$ python3 -q
>>> import numpy as np
>>> np.set_printoptions(precision=1, suppress=True, linewidth=160)
>>> W0 = np.load("layer1.npy")
>>> W0
array([[13,  7,  9],
       [ 7,  5,  7],
       [ 9,  7, 10]])
>>> # null space of dimension 1
>>> np.linalg.cond(W0) > 100
np.True_
>>> [round(float(x), 1) for x in np.linalg.svd(W0, compute_uv=False)[:3]]
[25.4, 2.6, 0.0]
>>> def softmax(z):
...     e = np.exp(z - z.max(axis=-1, keepdims=True))
...     return e / e.sum(axis=-1, keepdims=True)
... 
>>> softmax(W0).sum(axis=1)
array([1., 1., 1.])
>>> softmax(W0[1] + -3)
array([0.5, 0.1, 0.5])
>>> np.round(softmax(10 * W0[1]), 1) + 0
array([0.5, 0. , 0.5])
>>> softmax(W0[1])
array([0.5, 0.1, 0.5])
>>> att = W0 @ W0.T / np.sqrt(3)
>>> np.round(softmax(att), 1) + 0
array([[1., 0., 0.],
       [1., 0., 0.],
       [1., 0., 0.]])
>>> evals, V = np.linalg.eigh(W0)
>>> vec = np.array([0, 4, 2])
>>> vec @ W0 @ vec
np.int64(232)
>>> V * np.maximum(evals, 0) @ V.T
array([[13.,  7.,  9.],
       [ 7.,  5.,  7.],
       [ 9.,  7., 10.]])
>>> V * np.abs(evals) @ V.T
array([[13.,  7.,  9.],
       [ 7.,  5.,  7.],
       [ 9.,  7., 10.]])
>>> U, sv, vt = np.linalg.svd(W0)
>>> V = vt[:(sv > 1e-8).sum()]
>>> rng = np.random.default_rng(3474)
>>> vec = W0[1] + -2 * W0[0] + rng.integers(2) * np.eye(3)[0]
>>> vec
array([-19.,  -9., -11.])
>>> np.diag(V.T @ V)
array([1. , 0.3, 0.8])
>>> np.allclose(V.T @ V @ vec, vec)
True
>>> np.linalg.matrix_rank(np.vstack([W0, vec]))
np.int64(2)
>>> V.T @ V
array([[ 1. ,  0.1, -0.1],
       [ 0.1,  0.3,  0.4],
       [-0.1,  0.4,  0.8]])
